$ python3 -q
>>> import numpy as np
>>> np.set_printoptions(precision=2, suppress=True, linewidth=200, sign=" ")
>>> K = np.array([[-2, 3, 0, 2], [0, -3, -1, 1], [0, 0, -3, 3], [0, 0, 0, 0]])
>>> np.argsort(-np.linalg.norm(K, axis=0).round(6), kind="stable")[:3]
array([ 1,  3,  2])
>>> np.round(np.linalg.norm(K, 2) / np.linalg.norm(K), 2)
np.float64(0.72)
>>> np.linalg.cond(K) > 100
np.True_
>>> feats = np.load("m.npy")
>>> feats
array([[ 0,  2,  0,  0,  1,  2,  0],
       [ 0,  3,  3,  1,  3,  1,  1],
       [ 2,  3,  0,  3,  3,  3,  0],
       [ 0,  2,  0,  1,  3,  1,  0],
       [ 3,  0,  3,  2,  2,  1,  1],
       [ 0,  1,  0,  3,  0,  3,  0],
       [ 3,  1,  0,  0,  0,  1,  0],
       [ 1,  3,  3,  1,  0,  2,  1],
       [ 0,  0,  6,  1,  3,  1,  2],
       [ 2,  1,  0,  2,  0,  1,  0]])
>>> np.linalg.matrix_power(K - np.diag(np.diag(K)), 4)
array([[ 0,  0,  0,  0],
       [ 0,  0,  0,  0],
       [ 0,  0,  0,  0],
       [ 0,  0,  0,  0]])
>>> np.linalg.matrix_rank(K - K[0, 0] * np.eye(4))
np.int64(3)
>>> [int(np.linalg.matrix_rank(np.linalg.matrix_power(K, p))) for p in range(1, 5)]
[3, 3, 3, 3]
>>> np.sort(np.linalg.eigvals(K))
array([-3., -3., -2.,  0.])
>>> np.prod(np.diag(K)), round(np.linalg.det(K), 2)
(np.int64(0), np.float64(0.0))
>>> f, g = feats[7], feats[1]
>>> f @ g
np.int64(22)
>>> p = (f @ g) / (f @ f) * f
>>> g - p
array([-0.88,  0.36,  0.36,  0.12,  3.  , -0.76,  0.12])
>>> round((g - p) @ f, 2)
np.float64(-0.0)
>>> rank = np.linalg.matrix_rank(feats)
>>> rank
np.int64(6)
>>> ns = np.linalg.svd(feats)[2][rank:].T
>>> np.round(ns[:, 0] / ns[np.abs(ns[:, 0]).round(6).argmax(), 0], 2) + 0
array([ 0.  ,  0.  , -0.33,  0.  ,  0.  ,  0.  ,  1.  ])
>>> np.allclose(feats @ ns, 0)
True
>>> [int(np.linalg.matrix_rank(feats[:i])) for i in range(1, len(feats) + 1)]
[1, 2, 3, 4, 5, 6, 6, 6, 6, 6]
>>> np.round(ns @ ns.T, 2) + 0
array([[ 0. ,  0. ,  0. ,  0. ,  0. ,  0. ,  0. ],
       [ 0. ,  0. ,  0. ,  0. ,  0. ,  0. ,  0. ],
       [ 0. ,  0. ,  0.1,  0. ,  0. ,  0. , -0.3],
       [ 0. ,  0. ,  0. ,  0. ,  0. ,  0. ,  0. ],
       [ 0. ,  0. ,  0. ,  0. ,  0. ,  0. ,  0. ],
       [ 0. ,  0. ,  0. ,  0. ,  0. ,  0. ,  0. ],
       [ 0. ,  0. , -0.3,  0. ,  0. ,  0. ,  0.9]])
>>> [int(np.linalg.matrix_rank(np.delete(feats, i, axis=0))) for i in range(10)]
[6, 6, 6, 6, 6, 6, 6, 6, 6, 6]
>>> np.linalg.matrix_rank(feats.T @ feats), np.linalg.matrix_rank(feats @ feats.T)
(np.int64(6), np.int64(6))
>>> other = np.array([[-1, 0, 1], [-1, -1, -2]])
>>> cent = np.kron(other, K)
>>> cent
array([[ 2, -3,  0, -2,  0,  0,  0,  0, -2,  3,  0,  2],
       [ 0,  3,  1, -1,  0,  0,  0,  0,  0, -3, -1,  1],
       [ 0,  0,  3, -3,  0,  0,  0,  0,  0,  0, -3,  3],
       [ 0,  0,  0,  0,  0,  0,  0,  0,  0,  0,  0,  0],
       [ 2, -3,  0, -2,  2, -3,  0, -2,  4, -6,  0, -4],
       [ 0,  3,  1, -1,  0,  3,  1, -1,  0,  6,  2, -2],
       [ 0,  0,  3, -3,  0,  0,  3, -3,  0,  0,  6, -6],
       [ 0,  0,  0,  0,  0,  0,  0,  0,  0,  0,  0,  0]])
>>> np.linalg.matrix_rank(cent)
np.int64(6)
>>> cent = np.array([[0.1, 0.6, 0.8], [-0.7, 0.4, 0.1]])
>>> rng = np.random.default_rng(88)
>>> m1 = np.array([[-3, 3],
...     [-1, 3],
...     [-1, 2],
...     [0, -2],
...     [1, -3],
...     [3, -1],
...     [1, 3],
...     [-3, 3],
...     [-3, -1],
...     [1, 3],
...     [0, -1],
...     [-3, -1],
...     [-2, -2],
...     [0, -1],
...     [3, -3],
...     [0, 0],
...     [0, 1],
...     [-2, 3]]) @ cent + 0.05 * rng.normal(size=(18, 3))
>>> m1
array([[-2.44, -0.63, -2.15],
       [-2.18,  0.58, -0.45],
       [-1.45,  0.17, -0.52],
       [ 1.35, -0.88, -0.25],
       [ 2.17, -0.57,  0.6 ],
       [ 0.97,  1.43,  2.33],
       [-1.96,  1.82,  1.15],
       [-2.41, -0.6 , -2.12],
       [ 0.46, -2.26, -2.52],
       [-2.07,  1.76,  1.1 ],
       [ 0.74, -0.44, -0.03],
       [ 0.37, -2.16, -2.41],
       [ 1.19, -1.93, -1.8 ],
       [ 0.67, -0.41, -0.09],
       [ 2.37,  0.68,  2.12],
       [ 0.07, -0.03, -0.05],
       [-0.69,  0.36,  0.07],
       [-2.24,  0.03, -1.36]])
>>> labels = m1[:, 2] > np.median(m1[:, 2])
>>> f = m1[labels].mean(axis=0) - m1[~labels].mean(axis=0)
>>> np.round((((m1 - m1.mean(axis=0)) @ f > 0) == labels).mean(), 2)
np.float64(0.94)
>>> f
array([ 1.07,  1.36,  2.31])
>>> labels.astype(int)
array([ 0,  0,  0,  0,  1,  1,  1,  0,  0,  1,  1,  0,  0,  1,  1,  1,  1,  0])
